% python3 -q
>>> import numpy as np
>>> from numpy import linalg as LA
>>> np.set_printoptions(suppress=True, linewidth=200)
>>> X = np.loadtxt("out14.csv", delimiter=",")
>>> X
array([[-0.006,  5.976, -3.018, -5.962, -2.971,  0.041,  6.033, -6.059,  2.98 ],
       [ 0.01 ,  4.091, -2.001, -4.083, -1.992,  0.059,  3.89 , -3.91 ,  1.995],
       [-0.033,  0.107,  0.021,  0.009, -0.04 , -0.006,  0.041,  0.027,  0.025],
       [-0.039,  0.052, -0.015, -0.081, -0.014,  0.034, -0.001,  0.004,  0.001],
       [ 0.092,  5.901, -3.095, -5.956, -2.996, -0.008,  6.028, -5.942,  3.048],
       [ 0.032,  1.951, -0.932, -1.993, -1.022,  0.04 ,  1.966, -2.022,  1.002],
       [ 0.02 ,  0.004, -0.069, -0.026, -0.055,  0.016,  0.037, -0.043,  0.034],
       [-0.049,  3.957, -1.929, -3.963, -2.013,  0.105,  4.055, -3.993,  1.955],
       [-0.079,  7.963, -4.04 , -8.085, -4.041, -0.112,  7.998, -7.985,  4.092],
       [-0.026,  9.998, -4.96 , -9.917, -5.035, -0.012, 10.007, -9.938,  4.993]])
>>> np.round(X[1] @ X[9], 3)
np.float64(189.092)
>>> round(LA.norm(X[1] - X[9]), 3)
np.float64(13.027)
>>> LA.norm(X, axis=1).argmax()
np.int64(9)
>>> np.round(LA.norm(X, axis=0), 3)
array([ 0.148, 16.435,  8.259, 16.465,  8.28 ,  0.179, 16.501, 16.428,  8.286])
>>> np.round(LA.norm(X) ** 2 / LA.norm(X, 2) ** 2, 3)
np.float64(1.0)
>>> u = np.array([1, 3, 3])
>>> np.round(np.convolve(X[9], u), 3)
array([ -0.026,   9.92 ,  24.956,   5.197, -49.666, -44.868,  -5.134,  20.047,   5.2  , -14.835,  14.979])
>>> X.shape
(10, 9)
>>> np.round(X.mean(axis=0), 3)
array([-0.008,  4.   , -2.004, -4.006, -2.018,  0.016,  4.005, -3.986,  2.013])
>>> np.round(LA.svd(X, compute_uv=False), 3)
array([35.898,  0.245,  0.234,  0.172,  0.138,  0.092,  0.09 ,  0.047,  0.022])
>>> np.round(X.sum(axis=1), 3)
array([-2.986, -1.941,  0.151, -0.059, -2.928, -0.978, -0.082, -1.875, -4.289, -4.89 ])
>>> np.unravel_index(np.abs(X).argmax(), X.shape)
(np.int64(9), np.int64(6))
>>> LA.matrix_rank(X)
np.int64(9)
>>> [round(float(x), 3) for x in LA.svd(X, compute_uv=False)[:3]]
[35.898, 0.245, 0.234]
>>> round(LA.norm(X, 2) / LA.norm(X), 3)
np.float64(1.0)
>>> Y = X / LA.norm(X, axis=1, keepdims=True)
>>> cov = Y @ Y.T
>>> np.round(LA.norm(Y, axis=1), 3)
array([1., 1., 1., 1., 1., 1., 1., 1., 1., 1.])
>>> (cov - 2 * np.eye(10)).round(6).argmax(axis=1)
array([9, 9, 1, 1, 0, 7, 4, 0, 9, 0])
>>> np.argwhere(np.triu(np.abs(cov) > 0.95, 1))
array([[0, 1],
       [0, 4],
       [0, 5],
       [0, 7],
       [0, 8],
       [0, 9],
       [1, 4],
       [1, 5],
       [1, 7],
       [1, 8],
       [1, 9],
       [4, 5],
       [4, 7],
       [4, 8],
       [4, 9],
       [5, 7],
       [5, 8],
       [5, 9],
       [7, 8],
       [7, 9],
       [8, 9]])
>>> (np.abs(cov) > 0.9).astype(int)
array([[1, 1, 0, 0, 1, 1, 0, 1, 1, 1],
       [1, 1, 0, 0, 1, 1, 0, 1, 1, 1],
       [0, 0, 1, 0, 0, 0, 0, 0, 0, 0],
       [0, 0, 0, 1, 0, 0, 0, 0, 0, 0],
       [1, 1, 0, 0, 1, 1, 0, 1, 1, 1],
       [1, 1, 0, 0, 1, 1, 0, 1, 1, 1],
       [0, 0, 0, 0, 0, 0, 1, 0, 0, 0],
       [1, 1, 0, 0, 1, 1, 0, 1, 1, 1],
       [1, 1, 0, 0, 1, 1, 0, 1, 1, 1],
       [1, 1, 0, 0, 1, 1, 0, 1, 1, 1]])
